% python3 -q
>>> import numpy as np
>>> np.set_printoptions(suppress=True, linewidth=100)
>>> def tidy(a):
...     return np.round(a, 1) + 0
... 
>>> W0 = np.load("mat.npy")
>>> tidy(W0)
array([[ 0. ,  0. ,  0. ,  0. ,  0. ,  0. ,  0. ,  0. ,  0. ,  0. ,  0. ,  0. ],
       [ 0. ,  0. ,  0. ,  0. ,  0. ,  0. ,  0. ,  0. ,  0. ,  0. ,  0. ,  0. ],
       [ 0. ,  0. ,  0.1, -0.1,  0. , -0.1, -0.1, -0.1, -0.1,  0.1, -0.1, -0.1],
       [ 0. ,  0. , -0.1,  0.2,  0. ,  0.1,  0.1,  0.2,  0.1, -0.1,  0.1,  0.2],
       [ 0. ,  0. ,  0. ,  0. ,  0. ,  0. ,  0. ,  0. ,  0. ,  0. ,  0. ,  0. ],
       [ 0. ,  0. , -0.1,  0.1,  0. ,  0. ,  0. ,  0.1,  0.1,  0. ,  0.1,  0.1],
       [ 0. ,  0. , -0.1,  0.1,  0. ,  0. ,  0. ,  0.1,  0.1,  0. ,  0.1,  0.1],
       [ 0. ,  0. , -0.1,  0.2,  0. ,  0.1,  0.1,  0.2,  0.1, -0.1,  0.1,  0.2],
       [ 0. ,  0. , -0.1,  0.1,  0. ,  0.1,  0.1,  0.1,  0.1, -0.1,  0.1,  0.1],
       [ 0. ,  0. ,  0.1, -0.1,  0. ,  0. ,  0. , -0.1, -0.1,  0. , -0.1, -0.1],
       [ 0. ,  0. , -0.1,  0.1,  0. ,  0.1,  0.1,  0.1,  0.1, -0.1,  0.1,  0.1],
       [ 0. ,  0. , -0.1,  0.2,  0. ,  0.1,  0.1,  0.2,  0.1, -0.1,  0.1,  0.2]])
>>> left, sigma, Vh = np.linalg.svd(W0)
>>> V = Vh[:(sigma > 1e-8).sum()]
>>> rng = np.random.default_rng(5)
>>> x0 = W0[2] + -3 * W0[0] + rng.integers(2) * np.eye(12)[0]
>>> tidy(x0)
array([ 1. ,  0. ,  0.2, -0.2,  0. , -0.1, -0.1, -0.2, -0.2,  0.1, -0.2, -0.2])
>>> tidy(np.linalg.norm(x0 - V.T @ V @ x0))
np.float64(1.0)
>>> tidy(np.diag(V.T @ V))
array([0. , 0. , 0.1, 0.2, 0. , 0. , 0. , 0.2, 0.1, 0. , 0.1, 0.2])
>>> x0 = np.array([0, -3, 4, -2, -5, -1, -5, 3, 0, -5, -2, -5])
>>> tidy(W0 @ W0 @ x0)
array([-0.2,  0.2,  1.2, -1.7, -0.2, -0.8, -0.8, -1.7, -1.2,  0.8, -1.2, -1.7])
>>> tidy(np.eye(12) - W0)
array([[ 1. ,  0. ,  0. ,  0. ,  0. ,  0. ,  0. ,  0. ,  0. ,  0. ,  0. ,  0. ],
       [ 0. ,  1. ,  0. ,  0. ,  0. ,  0. ,  0. ,  0. ,  0. ,  0. ,  0. ,  0. ],
       [ 0. ,  0. ,  0.9,  0.1,  0. ,  0.1,  0.1,  0.1,  0.1, -0.1,  0.1,  0.1],
       [ 0. ,  0. ,  0.1,  0.8,  0. , -0.1, -0.1, -0.2, -0.1,  0.1, -0.1, -0.2],
       [ 0. ,  0. ,  0. ,  0. ,  1. ,  0. ,  0. ,  0. ,  0. ,  0. ,  0. ,  0. ],
       [ 0. ,  0. ,  0.1, -0.1,  0. ,  1. ,  0. , -0.1, -0.1,  0. , -0.1, -0.1],
       [ 0. ,  0. ,  0.1, -0.1,  0. ,  0. ,  1. , -0.1, -0.1,  0. , -0.1, -0.1],
       [ 0. ,  0. ,  0.1, -0.2,  0. , -0.1, -0.1,  0.8, -0.1,  0.1, -0.1, -0.2],
       [ 0. ,  0. ,  0.1, -0.1,  0. , -0.1, -0.1, -0.1,  0.9,  0.1, -0.1, -0.1],
       [ 0. ,  0. , -0.1,  0.1,  0. ,  0. ,  0. ,  0.1,  0.1,  1. ,  0.1,  0.1],
       [ 0. ,  0. ,  0.1, -0.1,  0. , -0.1, -0.1, -0.1, -0.1,  0.1,  0.9, -0.1],
       [ 0. ,  0. ,  0.1, -0.2,  0. , -0.1, -0.1, -0.2, -0.1,  0.1, -0.1,  0.8]])
>>> tidy(W0 @ np.linalg.pinv(W0) @ W0)
array([[ 0. ,  0. ,  0. ,  0. ,  0. ,  0. ,  0. ,  0. ,  0. ,  0. ,  0. ,  0. ],
       [ 0. ,  0. ,  0. ,  0. ,  0. ,  0. ,  0. ,  0. ,  0. ,  0. ,  0. ,  0. ],
       [ 0. ,  0. ,  0.1, -0.1,  0. , -0.1, -0.1, -0.1, -0.1,  0.1, -0.1, -0.1],
       [ 0. ,  0. , -0.1,  0.2,  0. ,  0.1,  0.1,  0.2,  0.1, -0.1,  0.1,  0.2],
       [ 0. ,  0. ,  0. ,  0. ,  0. ,  0. ,  0. ,  0. ,  0. ,  0. ,  0. ,  0. ],
       [ 0. ,  0. , -0.1,  0.1,  0. ,  0. ,  0. ,  0.1,  0.1,  0. ,  0.1,  0.1],
       [ 0. ,  0. , -0.1,  0.1,  0. ,  0. ,  0. ,  0.1,  0.1,  0. ,  0.1,  0.1],
       [ 0. ,  0. , -0.1,  0.2,  0. ,  0.1,  0.1,  0.2,  0.1, -0.1,  0.1,  0.2],
       [ 0. ,  0. , -0.1,  0.1,  0. ,  0.1,  0.1,  0.1,  0.1, -0.1,  0.1,  0.1],
       [ 0. ,  0. ,  0.1, -0.1,  0. ,  0. ,  0. , -0.1, -0.1,  0. , -0.1, -0.1],
       [ 0. ,  0. , -0.1,  0.1,  0. ,  0.1,  0.1,  0.1,  0.1, -0.1,  0.1,  0.1],
       [ 0. ,  0. , -0.1,  0.2,  0. ,  0.1,  0.1,  0.2,  0.1, -0.1,  0.1,  0.2]])
>>> np.linalg.lstsq(W0[:-1].T, W0[-1])[2]
np.int32(1)
